% python3 -q
>>> import numpy as np
>>> np.set_printoptions(precision=2, suppress=True, linewidth=100)
>>> W0 = np.loadtxt("dump.csv", delimiter=",")
>>> print(W0)
[[ 14.   6.  -6. -15.  15. -15.   0. -15.  15.   0.]
 [  6.   9.  -4. -10.  10. -10.   0. -10.  10.   0.]
 [ -6.  -4.   9.  10. -10.  10.   0.  10. -10.   0.]
 [-15. -10.  10.  30. -25.  25.   0.  25. -25.   0.]
 [ 15.  10. -10. -25.  30. -25.   0. -25.  25.   0.]
 [-15. -10.  10.  25. -25.  30.   0.  25. -25.   0.]
 [  0.   0.   0.   0.   0.   0.   5.   0.   0.   0.]
 [-15. -10.  10.  25. -25.  25.   0.  30. -25.   0.]
 [ 15.  10. -10. -25.  25. -25.   0. -25.  30.   0.]
 [  0.   0.   0.   0.   0.   0.   0.   0.   0.   5.]]
>>> vec = np.array([3, 2, 1, 3, 2, 2, 1, 0, 2, 1])
>>> y = W0 @ vec
>>> beta, lr = np.zeros(10), 1 / np.linalg.norm(W0, 2) ** 2
>>> for i in range(4):
...     beta -= lr * W0.T @ (W0 @ beta - y)
...     if i % 1 == 0: print(i, round(np.linalg.norm(W0 @ beta - y), 2))
... 
0 30.27
1 30.24
2 30.2
3 30.17
>>> np.round(np.linalg.cond(W0), 2)
np.float64(29.4)
>>> beta.round(2) + 0
array([ 0.14,  0.09, -0.08, -0.2 ,  0.22, -0.2 ,  0.  , -0.21,  0.22,  0.  ])
>>> F = np.loadtxt("arr.csv", delimiter=",")
>>> F
array([[ 0.1 ,  0.8 ,  0.2 , -0.5 ,  1.  , -0.2 , -0.1 , -1.3 ,  0.3 , -0.8 , -0.4 ,  1.3 ],
       [-1.1 , -0.2 , -0.2 , -0.7 , -1.  ,  0.7 ,  1.6 ,  0.5 , -0.4 ,  1.1 ,  0.2 , -1.2 ],
       [-0.9 ,  0.  , -1.7 ,  1.1 ,  0.8 , -1.7 ,  1.3 ,  0.3 , -1.3 , -0.9 ,  0.  ,  0.4 ],
       [-2.7 , -0.5 ,  0.4 , -1.7 , -1.1 ,  0.  , -0.5 ,  0.7 ,  0.5 , -0.8 ,  0.6 ,  2.3 ],
       [-0.3 , -1.1 ,  1.2 , -1.  , -0.6 , -0.3 , -0.9 , -0.5 , -0.6 ,  0.6 , -1.3 , -0.3 ],
       [ 0.9 , -0.8 ,  0.9 , -1.3 ,  1.7 , -0.6 ,  2.8 , -0.8 ,  1.3 , -2.3 ,  0.2 ,  0.6 ],
       [ 1.9 ,  0.3 ,  0.6 , -0.2 ,  1.3 , -0.6 ,  0.2 ,  0.2 , -0.1 ,  0.3 ,  0.5 , -2.  ],
       [-0.8 ,  0.7 ,  0.3 ,  0.8 , -0.3 , -0.5 , -0.2 , -0.3 , -0.3 ,  0.  , -1.5 , -0.2 ],
       [-0.3 , -0.4 , -0.1 , -0.8 , -1.1 , -0.6 ,  1.8 ,  1.2 , -0.3 , -0.3 , -0.4 ,  0.5 ],
       [ 1.3 ,  1.  ,  0.2 ,  0.8 , -2.  , -0.3 ,  0.1 ,  0.4 , -0.5 ,  0.5 ,  0.7 ,  1.2 ],
       [-0.28, -1.01,  1.12, -0.97, -0.62, -0.26, -0.84, -0.54, -0.57,  0.52, -1.23, -0.29],
       [ 0.2 ,  0.4 ,  0.  , -2.  ,  2.3 ,  1.7 , -0.9 , -0.3 ,  0.7 , -0.8 ,  0.7 ,  0.2 ]])
>>> f = np.array([-7, -1, 2, -6, -3, 2, -2, 3, -1, 0, 2, 4])
>>> B = F + np.outer(f, np.eye(12)[0])
>>> np.linalg.matrix_rank(np.linalg.inv(B) - np.linalg.inv(F), tol=1e-8)
np.int64(1)
>>> X = np.load("w.npy")
>>> X
array([[ 0,  0,  0,  0,  0,  0,  3,  0, -8,  0,  4,  0, -1],
       [ 1,  0,  0, -4,  0,  0,  0,  0,  0,  0,  0,  0, -8],
       [ 0,  0,  1,  3,  6,  0,  0,  0,  0,  0,  0,  0,  0],
       [ 0,  0,  4,  0,  0,  0,  0,  0,  0,  1,  0,  1,  0],
       [ 0,  6,  0,  0,  0,  0,  0,  0,  0,  0, -9,  0,  0],
       [ 0,  3, -6,  3,  0,  0,  0,  0, -2, -6, -9,  0,  0],
       [ 0,  0,  0,  0,  0,  3,  0,  0, -9,  0,  0,  6,  0],
       [ 0,  0,  0,  0, -8,  0,  8,  0,  0,  0,  0,  0, -4],
       [ 7,  0,  0,  0,  0,  0,  0,  0,  8,  0,  0,  0,  0],
       [ 0, -3,  0,  0,  0,  0,  0,  1,  0,  0,  0, -3,  0],
       [-3,  0, -6,  0,  0, -7, -2,  5, -1,  3,  0,  7,  0],
       [ 0,  0,  0,  0,  0,  0, -3,  0,  0,  0, -3,  0,  0],
       [ 0,  0,  0,  0, -4,  0,  0, -2,  8,  0,  0,  0, -5],
       [ 0,  0,  5,  0,  0,  0,  0,  0,  0,  0,  0, -6, -1],
       [ 0,  0,  0,  0,  1,  1,  0,  0,  0,  0,  0,  0, -8]])
>>> C2 = X.T @ X
>>> (X @ X.T).shape
(15, 15)
>>> np.diag(C2)
array([ 59,  54, 114,  34, 117,  59,  86,  30, 278,  46, 187, 131, 171])
>>> np.linalg.eigvalsh(C2)[::-1]
array([346.99, 277.69, 218.  , 193.75, 114.25,  65.66,  59.62,  36.36,  28.62,  14.44,   6.48,
         3.36,   0.76])
>>> np.linalg.matrix_rank(C2)
np.int64(13)
>>> B = np.c_[X[:, :10] @ np.array([[0, 1, 1, 0, 0, 0, 1, 0, 0, 1],
...     [0, 0, 2, 1, 2, 1, 1, 2, 1, 0],
...     [0, 1, 1, 1, 0, 2, 2, 2, 2, 0],
...     [1, 2, 2, 1, 2, 1, 2, 2, 1, 2],
...     [1, 1, 1, 0, 1, 1, 1, 0, 0, 1],
...     [0, 1, 1, 1, 1, 1, 2, 0, 1, 1],
...     [0, 2, 1, 1, 0, 0, 0, 1, 2, 1],
...     [2, 2, 2, 0, 2, 2, 1, 0, 2, 1],
...     [0, 1, 2, 1, 1, 1, 2, 2, 2, 2],
...     [2, 1, 1, 0, 2, 0, 2, 0, 2, 1]]), np.array([5, 9, -9, 0, 3, -3, -6, 1, -2, 7, 9, 9, 9, 4, -7])]
>>> B
array([[  0,  -2, -13,  -5,  -8,  -8, -16, -13, -10, -13,   5],
       [ -4,  -7,  -7,  -4,  -8,  -4,  -7,  -8,  -4,  -7,   9],
       [  9,  13,  13,   4,  12,  11,  14,   8,   5,  12,  -9],
       [  2,   5,   5,   4,   2,   8,  10,   8,  10,   1,   0],
       [  0,   0,  12,   6,  12,   6,   6,  12,   6,   0,   3],
       [ -9,  -8,  -4,  -2,  -2,  -8, -19,  -4, -22,  -4,  -3],
       [  0,  -6, -15,  -6,  -6,  -6, -12, -18, -15, -15,  -6],
       [ -8,   8,   0,   8,  -8,  -8,  -8,   8,  16,   0,   1],
       [  0,  15,  23,   8,   8,   8,  23,  16,  16,  23,  -2],
       [  2,   2,  -4,  -3,  -4,  -1,  -2,  -6,  -1,   1,   7],
       [ 16,  -8,  -7, -16,   8, -10, -20, -16,  -9,  -6,   9],
       [  0,  -6,  -3,  -3,   0,   0,   0,  -3,  -6,  -3,   9],
       [ -8,   0,   8,   8,   0,   0,  10,  16,  12,  10,   9],
       [  0,   5,   5,   5,   0,  10,  10,  10,  10,   0,   4],
       [  1,   2,   2,   1,   2,   2,   3,   0,   1,   2,  -7]])
>>> np.round(np.linalg.lstsq(X, B[:, 0])[0], 2) + 0
array([0., 0., 0., 1., 1., 0., 0., 2., 0., 2., 0., 0., 0.])
>>> print(np.linalg.norm(np.linalg.qr(X)[0].T @ B, axis=0) ** 2 / ((B ** 2).sum(axis=0) + 1e-12))
[1.   1.   1.   1.   1.   1.   1.   1.   1.   1.   0.96]
>>> np.round(np.linalg.norm(B - X @ np.linalg.lstsq(X, B)[0], axis=0), 2) + 0
array([0.  , 0.  , 0.  , 0.  , 0.  , 0.  , 0.  , 0.  , 0.  , 0.  , 4.62])
>>> K = np.load("a.npy")
>>> K
array([[ 0.3, -1.4,  1.4, -0.6, -1.1, -0.1,  1. ,  0.1, -0.4, -2.2,  0. ,  0.5,  0.3],
       [-0.6,  0. , -1.1, -2.5,  0.2,  0.9, -1.2,  0. ,  1. ,  1.2, -0.4,  1.4, -0.2],
       [ 1. , -2. ,  0.3, -0.4, -0.2, -0.5, -0.2,  1. , -0.5, -0.5, -1.3, -0.2, -0.4],
       [ 0.2,  0.9, -0.7, -2.1, -1. ,  1.4, -0.2,  0.4, -0.7, -1.5,  0.8,  1.1, -0.6],
       [-0.2, -0.4, -1. ,  1.9, -1.5,  0.3,  0. ,  0.9, -0.6,  0. , -0.5,  0.5,  1. ],
       [-0.2,  0.3, -2.3,  1.2, -1.4, -0.3,  0.2, -1.1, -0.7,  0.1, -0.1,  0.7, -0.2],
       [ 0. , -2. ,  0. ,  0.6, -1.6, -1.3, -1.1,  1. , -0.7, -1.3, -0.9,  2.8,  1.4],
       [-0.2, -2.7, -0.6,  0.3, -0.1,  1. ,  0.4, -1.6,  1.3,  1.6, -0.5,  0.6,  0.4],
       [ 2.5, -0.2,  1.2,  0.6, -0.5,  0.7,  1.3, -2.7, -1. ,  0.6,  0.5,  1.7, -1.1],
       [-1.5,  0.2,  0. , -1.2,  0.2,  1.5,  0.3, -1.4,  0.3, -1.2,  1.3,  0.7, -1.4],
       [-0.2, -0.7, -1.2, -1.2,  0.5, -0.2, -1.4,  0.1, -0.6,  0.5,  1.1,  0.7, -1.3],
       [-0.4, -0.6,  0.5, -0.7, -0.3, -1. , -1.1, -0.5,  1.2, -0.5, -0.4,  1.3,  1.1],
       [ 1.1,  1. , -1.1, -0.9, -0.5, -0.6,  1. , -1.6, -0.6, -0.4,  0.1, -0.5,  0. ],
       [ 1.4, -1.9, -0.2,  0. , -1.2,  0.4, -0.1, -0.4, -0.4,  0.3,  0.3,  2. , -1.3],
       [-0.2,  2. ,  0.7,  0.9,  1.1,  0.1,  0.2, -1. ,  1.2, -0.1,  0.6, -0.1, -0.1]])
>>> round(np.linalg.norm(K, 2), 2)
np.float64(6.95)
>>> round(np.linalg.norm(K, 1), 2), round(float(np.linalg.norm(K, np.inf)), 2)
(np.float64(16.3), 14.7)
>>> print(round(float(np.linalg.norm(K[12] - K[11])), 2))
4.6
